>>> import numpy as np
>>> np.set_printoptions(suppress=True, linewidth=100)
>>> rd = lambda a: np.round(a, 1) + 0
>>> mat = np.load("sample18.npy")
>>> mat
array([[ 5,  0,  1,  1,  4,  5,  3,  5,  4,  0,  2,  3,  2],
       [ 5, 19,  3,  0,  3,  3,  0,  3,  4,  3,  3,  2,  4],
       [ 5,  3,  5,  5,  3,  2,  2,  2,  1,  2,  1,  5,  1],
       [ 3,  3,  3,  1,  0,  5,  3,  4,  4,  1,  4,  3,  0],
       [ 5,  5,  2,  4, 14,  0,  2,  5,  1,  2,  0,  1,  0],
       [ 0,  3,  2,  5,  5,  5,  3,  2,  4,  4,  5,  0,  1],
       [ 5,  5,  5,  2,  3,  4,  1,  2,  0,  3,  4,  1,  5],
       [ 3,  1,  1,  2,  4,  5,  2, 11,  5,  4,  2,  2,  0],
       [ 4,  4,  5,  3,  2,  4,  5,  5, 13,  0,  0,  2,  4],
       [ 0,  0,  5,  5,  0,  1,  4,  5,  2,  4,  4,  5,  0],
       [ 3,  0,  2,  0,  0,  1,  4,  0,  1,  2,  7,  3,  1],
       [ 3,  5,  3,  3,  2,  2,  4,  1,  0,  3,  5, 11,  2],
       [ 5,  5,  3,  1,  1,  3,  3,  2,  3,  2,  4,  2, 12]])
>>> np.argsort(-np.linalg.norm(mat, axis=0).round(6), kind="stable")[:3]
array([1, 4, 8])
>>> rd(np.abs(np.linalg.svd(mat)[2][-1]))
array([0. , 0.1, 0. , 0.2, 0.1, 0.2, 0.7, 0.1, 0.2, 0.4, 0.4, 0.1, 0.1])
>>> np.linalg.matrix_rank(mat, rtol=0.1)
np.int64(10)
>>> round(np.log10(np.linalg.cond(mat)))
3
>>> rng = np.random.default_rng(414)
>>> Y = mat + rng.integers(-2, 3, (13, 12)) @ rng.integers(-2, 3, (12, 13))
>>> Y
array([[  8,  12,   3,  -9,   5,   3,  11,  18,  -7,  -2,  -8,   6,   0],
       [  4,  16,  -2,  11,   0,  10,  -6,  -8,   9,   4,   4,   2,   1],
       [  1,   3,  18,   3,  -1,   5,   4,   1,  -3,  -4,  -1,  -6,   2],
       [ -3,  -6,  -1,   4,   4,   0,  -2,  -5,  10,   5,  18,   4,   5],
       [  5,   7,   2,   5,   8,  11,  -1,   6,  -6,  -1, -10,  -3,  -4],
       [ -2,  18,  -2,  -4,   1,   0,  12,   6,  -2,  12,   7,   9,   9],
       [ 12,   4,   6,  11,   0,  11,  -2,   2,  -5,  -9,   1,   1,  -1],
       [ -2,   0,   6,  -4,  -1,   5,   0,   5,   6,   4,  16,   1,  -6],
       [ -3,  -3,   5,   3,  -7,   1,   1,  -2,  23,  12,   9,  -7,  23],
       [ -2,   0,  10,  10,  -9,   2,   9,  -2,   8,   8,   3,  -1,   9],
       [  0,   5,   7,   0,  -7,   0,   0,   3,  -9,  -4,  14,  -2,   6],
       [  4,  -1,   1,   4,  -4,  -1,   5,  -5,   7,   7,   5,   5,   6],
       [  8,   7,   3,  -3,   5,   0,  -2,   1,  10,   2,  15,   5,  -4]])
>>> rd(np.linalg.svd(Y - mat, compute_uv=False))
array([49.6, 37.1, 33.4, 26.2, 17.7, 16.3, 11.3,  9.7,  6.5,  4.3,  1.5,  0.4,  0. ])
>>> np.abs(Y - mat).sum(axis=1)
array([79, 57, 53, 75, 52, 85, 57, 52, 96, 60, 61, 47, 59])
>>> X = np.load("block5.npy")
>>> X
array([[ 2,  7,  6, 11,  7],
       [-3,  2,  1,  6,  2],
       [-2,  3,  2,  7,  3],
       [ 0,  5,  4,  9,  5],
       [ 3,  8,  7, 12,  8],
       [-1,  4,  3,  8,  4]])
>>> # columns 1 and 4 are equal
>>> rd(X @ np.linalg.pinv(X) @ X)
array([[ 2.,  7.,  6., 11.,  7.],
       [-3.,  2.,  1.,  6.,  2.],
       [-2.,  3.,  2.,  7.,  3.],
       [ 0.,  5.,  4.,  9.,  5.],
       [ 3.,  8.,  7., 12.,  8.],
       [-1.,  4.,  3.,  8.,  4.]])
>>> np.allclose(X[:-1].T @ np.linalg.lstsq(X[:-1].T, X[-1])[0], X[-1])
True
>>> rd(np.trace(np.linalg.pinv(X) @ X))
np.float64(2.0)
>>> np.linalg.lstsq(X[:-1].T, X[-1])[2]
np.int32(2)
